>>> import numpy as np
>>> np.set_printoptions(precision=1, suppress=True, linewidth=140, legacy="1.25")
>>> def tidy(a):
...     return np.round(a, 1) + 0
... 
>>> X = np.load("mat.npy")
>>> X
array([[ 0,  2, -1,  3],
       [-2,  0,  0,  1],
       [ 1,  0,  0, -2],
       [-3, -1,  2,  0]])
>>> np.kron(np.eye(2, dtype=int), X)
array([[ 0,  2, -1,  3,  0,  0,  0,  0],
       [-2,  0,  0,  1,  0,  0,  0,  0],
       [ 1,  0,  0, -2,  0,  0,  0,  0],
       [-3, -1,  2,  0,  0,  0,  0,  0],
       [ 0,  0,  0,  0,  0,  2, -1,  3],
       [ 0,  0,  0,  0, -2,  0,  0,  1],
       [ 0,  0,  0,  0,  1,  0,  0, -2],
       [ 0,  0,  0,  0, -3, -1,  2,  0]])
>>> tidy(np.linalg.det(2 * X)), tidy(np.linalg.det(X))
(144.0, 9.0)
>>> tidy(np.linalg.det(X.T))
9.0
>>> tidy(np.linalg.det(X[::-1]))
9.0
>>> tidy(np.poly(X))
array([ 1.,  0., 19.,  0.,  9.])
>>> x0 = np.array([3, -8, 8, -8])
>>> (X @ x0).argmax()
2
>>> np.sign((X @ x0).round(6))
array([-1, -1,  1,  1])
>>> X @ np.ones(4)
array([ 4., -1., -1., -2.])
>>> X * x0
array([[  0, -16,  -8, -24],
       [ -6,   0,   0,  -8],
       [  3,   0,   0,  16],
       [ -9,   8,  16,   0]])
>>> X @ x0
array([-48, -14,  19,  15])
>>> (X * x0).sum(axis=1)
array([-48, -14,  19,  15])
>>> m1 = np.loadtxt("run2.csv", delimiter=",")
>>> m1
array([[0., 5., 3.],
       [3., 2., 5.],
       [1., 0., 0.]])
>>> tidy(np.linalg.eigvals(m1).sum().real)
2.0
>>> np.einsum("ii->", m1)
2.0
>>> tidy(np.linalg.det(m1.T))
19.0
>>> tidy(np.linalg.det(m1[::-1]))
-19.0
>>> tidy(np.sort(np.abs(np.linalg.eigvals(X))))
array([0.7, 0.7, 4.3, 4.3])
>>> np.allclose(X, X.T)
False
>>> (X + X.T) / 2
array([[0., 0., 0., 0.],
       [0., 0., 0., 0.],
       [0., 0., 0., 0.],
       [0., 0., 0., 0.]])
>>> np.allclose(X @ X.T, X.T @ X)
True
>>> np.trace(X)
0
>>> w1 = np.array([[-3, -2, -1], [-2, 1, -1], [0, 2, -1]])
>>> beta = np.array([0, 1, 2])
>>> H = np.maximum(m1 @ w1 + beta, 0)
>>> np.linalg.matrix_rank(H)
2
>>> H
array([[ 0., 12.,  0.],
       [ 0.,  7.,  0.],
       [ 0.,  0.,  1.]])
>>> tidy((H > 0).mean(axis=0))
array([0. , 0.7, 0.3])
>>> basis = np.array([[-3, 3], [-1, 2], [0, -2]])
>>> w1 @ basis
array([[ 11, -11],
       [  5,  -2],
       [ -2,   6]])
>>> H @ basis
array([[-12.,  24.],
       [ -7.,  14.],
       [  0.,  -2.]])
